% python3 -q
>>> import numpy as np
>>> from numpy import linalg as LA
>>> np.set_printoptions(precision=3, suppress=True, linewidth=160)
>>> rng = np.random.default_rng(912953)
>>> mat = rng.normal(size=(30, 5))
>>> mat = 20 * mat / LA.norm(mat, axis=1, keepdims=True)
>>> mat
array([[ -7.31 ,  -2.413,   5.759, -15.029,  -9.039],
       [  9.864, -11.981,   2.002,  -8.53 ,  -9.077],
       [ -6.591,  15.937,   6.572,   1.34 ,  -7.589],
       [-11.439,  13.225,  -7.839,   1.931,  -5.391],
       [ -9.461,  -2.876,   9.713, -12.367,  -7.412],
       [ 12.198,  -5.836,  -4.447,  -6.091,  12.66 ],
       [-12.825,  10.766,   0.115,  -4.472,   9.981],
       [  4.468,  -1.985, -18.798,   0.891,   4.685],
       [  8.986,  12.347, -11.104,  -6.439,  -1.433],
       [ 11.097,  -3.882,  14.196,   1.898,  -7.527],
       [-14.316,  -5.106,   8.808,  -7.33 ,  -6.138],
       [ -0.606,  -0.018,   7.085,   6.129, -17.66 ],
       [ -1.049,  -9.244,  -9.787,   8.668, -11.939],
       [  8.047,  -8.955,  -9.679, -12.361,   2.929],
       [  2.883,   7.695,  -9.384, -15.518,   1.9  ],
       [ 17.307,  -0.644,   2.538,  -7.813,   5.708],
       [-12.888,   0.702,   0.259,  -2.516, -15.067],
       [ -5.509,   7.764,   8.1  ,  15.247,   3.361],
       [  4.284,  -3.636,  17.338,   3.994,   7.202],
       [ 14.466,   3.551,   4.374, -12.603,   0.401],
       [-15.325,  -4.414,  -9.863,   4.877,   4.96 ],
       [ -6.941,   8.024,  13.461,   9.428,  -4.167],
       [-16.669,   7.468,  -2.079,   6.438,  -4.538],
       [  9.833,  12.102,   4.387,  -8.853,  -7.695],
       [  4.819,   6.537, -11.297, -10.024, -10.292],
       [ 15.524,   8.764,  -8.763,  -2.258,   0.548],
       [-11.225, -11.889,  -2.94 ,   0.926, -11.097],
       [  3.692,   5.066, -12.309,  -8.183,  11.927],
       [-12.276,  12.385,   8.575,   2.668,   3.906],
       [ -7.232,  -2.646,  -5.072, -10.201,  14.523]])
>>> r0, v = mat[28], mat[27]
>>> np.round(r0 @ r0, 3)
np.float64(400.0)
>>> pr = (r0 @ v) / (r0 @ r0) * r0
>>> pr
array([ 1.945, -1.962, -1.359, -0.423, -0.619])
>>> (v - pr) @ r0
np.float64(0.0)
>>> vec = np.array([-3, -4, 2, 8, 2])
>>> target = mat @ vec
>>> LA.lstsq(mat, target)[0]
array([-3., -4.,  2.,  8.,  2.])
>>> LA.solve(mat.T @ mat, mat.T @ target)
array([-3., -4.,  2.,  8.,  2.])
>>> target = target + 0.1 * rng.normal(size=30)
>>> target
array([ -95.362,  -64.064,  -35.313,  -29.636,  -54.464,  -45.502,  -20.143,  -26.475, -152.995,   10.731,   10.165,   29.755,   66.026, -100.719, -178.427,
        -95.234,  -13.882,  130.311,   82.698, -148.897,   92.591,   82.74 ,   58.562, -155.437, -163.893, -116.229,   60.714,  -97.589,   33.357,  -30.591])
>>> c, *_ = LA.lstsq(mat, target)
>>> c
array([-2.999, -4.002,  1.998,  8.001,  1.998])
>>> cent = mat[[28, 20]].astype(float)
>>> for _ in range(7):
...     z = LA.norm(mat[:, None] - cent, axis=-1).argmin(axis=1)
...     cent = np.array([mat[z == j].mean(axis=0) for j in range(2)])
... 
>>> z
array([0, 1, 0, 0, 0, 1, 0, 1, 1, 0, 0, 0, 0, 1, 1, 1, 0, 0, 0, 1, 0, 0, 0, 1, 1, 1, 0, 1, 0, 1])
>>> cent[1] - cent[0]
array([15.657, -0.082, -9.935, -9.59 ,  6.658])
>>> np.bincount(z)
array([17, 13])
>>> np.abs(cent[1] - cent[0]).argmax()
np.int64(0)
>>> M2 = np.c_[mat[:, :1] @ np.array([[-3]]), np.array([-2, -2, -2, 1, 1, 0, 1, 2, 1, 1, -1, 2, -1, -1, -2, 2, 2, -2, -2, -1, 1, -1, 0, 2, -2, -2, -2, -1, 0, 0])]
>>> M2
array([[ 21.93 ,  -2.   ],
       [-29.591,  -2.   ],
       [ 19.772,  -2.   ],
       [ 34.317,   1.   ],
       [ 28.384,   1.   ],
       [-36.594,   0.   ],
       [ 38.474,   1.   ],
       [-13.403,   2.   ],
       [-26.959,   1.   ],
       [-33.292,   1.   ],
       [ 42.948,  -1.   ],
       [  1.818,   2.   ],
       [  3.147,  -1.   ],
       [-24.14 ,  -1.   ],
       [ -8.649,  -2.   ],
       [-51.92 ,   2.   ],
       [ 38.663,   2.   ],
       [ 16.528,  -2.   ],
       [-12.851,  -2.   ],
       [-43.399,  -1.   ],
       [ 45.975,   1.   ],
       [ 20.824,  -1.   ],
       [ 50.008,   0.   ],
       [-29.5  ,   2.   ],
       [-14.457,  -2.   ],
       [-46.573,  -2.   ],
       [ 33.676,  -2.   ],
       [-11.075,  -1.   ],
       [ 36.829,   0.   ],
       [ 21.696,   0.   ]])
>>> LA.norm(LA.qr(mat)[0].T @ M2, axis=0) ** 2 / ((M2 ** 2).sum(axis=0) + 1e-12)
array([1.   , 0.022])
>>> np.round(LA.lstsq(mat, M2[:, 0])[0], 3) + 0
array([-3.,  0.,  0.,  0.,  0.])
>>> np.round(LA.norm(M2 - mat @ LA.lstsq(mat, M2)[0], axis=0), 3) + 0
array([0.   , 8.153])
